$ ipython --no-banner

In [1]: import numpy as np

In [2]: np.set_printoptions(precision=2, suppress=True, linewidth=100, floatmode="fixed")

In [3]: def tidy(a):
   ...:     return np.round(a, 2) + 0
   ...: 

In [4]: m1 = np.array([[-1, -1, -2, 2, 0, 0],
   ...:     [0, 0, 1, 2, 0, 0],
   ...:     [-1, 1, 2, 1, 0, 0],
   ...:     [-1, -2, -1, 0, 0, 0],
   ...:     [0, 0, 0, 0, 1, -2],
   ...:     [0, 0, 0, 0, -2, 1]])

In [5]: rng = np.random.default_rng(72060)

In [6]: idx = rng.permutation(6)

In [7]: M2 = m1[:, idx] * rng.choice([-1, 1], 6)

In [8]: M2
Out[8]: 
array([[ 1, -1, -2,  0, -2,  0],
       [ 0,  0, -2,  0,  1,  0],
       [ 1,  1, -1,  0,  2,  0],
       [ 1, -2,  0,  0, -1,  0],
       [ 0,  0,  0, -2,  0, -1],
       [ 0,  0,  0,  1,  0,  2]])

In [9]: left, _, Vh = np.linalg.svd(m1.T @ M2)

In [10]: tidy(left @ Vh)
Out[10]: 
array([[-1.00,  0.00,  0.00,  0.00,  0.00,  0.00],
       [ 0.00,  1.00,  0.00,  0.00,  0.00,  0.00],
       [ 0.00,  0.00,  0.00,  0.00,  1.00,  0.00],
       [ 0.00,  0.00, -1.00,  0.00,  0.00,  0.00],
       [ 0.00,  0.00,  0.00,  0.00,  0.00, -1.00],
       [ 0.00,  0.00,  0.00,  1.00,  0.00,  0.00]])

In [11]: tidy(np.linalg.lstsq(m1, M2)[0])
Out[11]: 
array([[-1.00,  0.00,  0.00,  0.00,  0.00,  0.00],
       [ 0.00,  1.00,  0.00,  0.00,  0.00,  0.00],
       [ 0.00,  0.00,  0.00,  0.00,  1.00,  0.00],
       [ 0.00,  0.00, -1.00,  0.00,  0.00,  0.00],
       [ 0.00,  0.00,  0.00,  0.00,  0.00, -1.00],
       [ 0.00,  0.00,  0.00,  1.00,  0.00,  0.00]])

In [12]: (m1 != 0).astype(int)
Out[12]: 
array([[1, 1, 1, 1, 0, 0],
       [0, 0, 1, 1, 0, 0],
       [1, 1, 1, 1, 0, 0],
       [1, 1, 1, 0, 0, 0],
       [0, 0, 0, 0, 1, 1],
       [0, 0, 0, 0, 1, 1]])

In [13]: (np.linalg.matrix_power((m1 != 0) + (m1.T != 0) + np.eye(6), 6) > 0).astype(int)
Out[13]: 
array([[1, 1, 1, 1, 0, 0],
       [1, 1, 1, 1, 0, 0],
       [1, 1, 1, 1, 0, 0],
       [1, 1, 1, 1, 0, 0],
       [0, 0, 0, 0, 1, 1],
       [0, 0, 0, 0, 1, 1]])
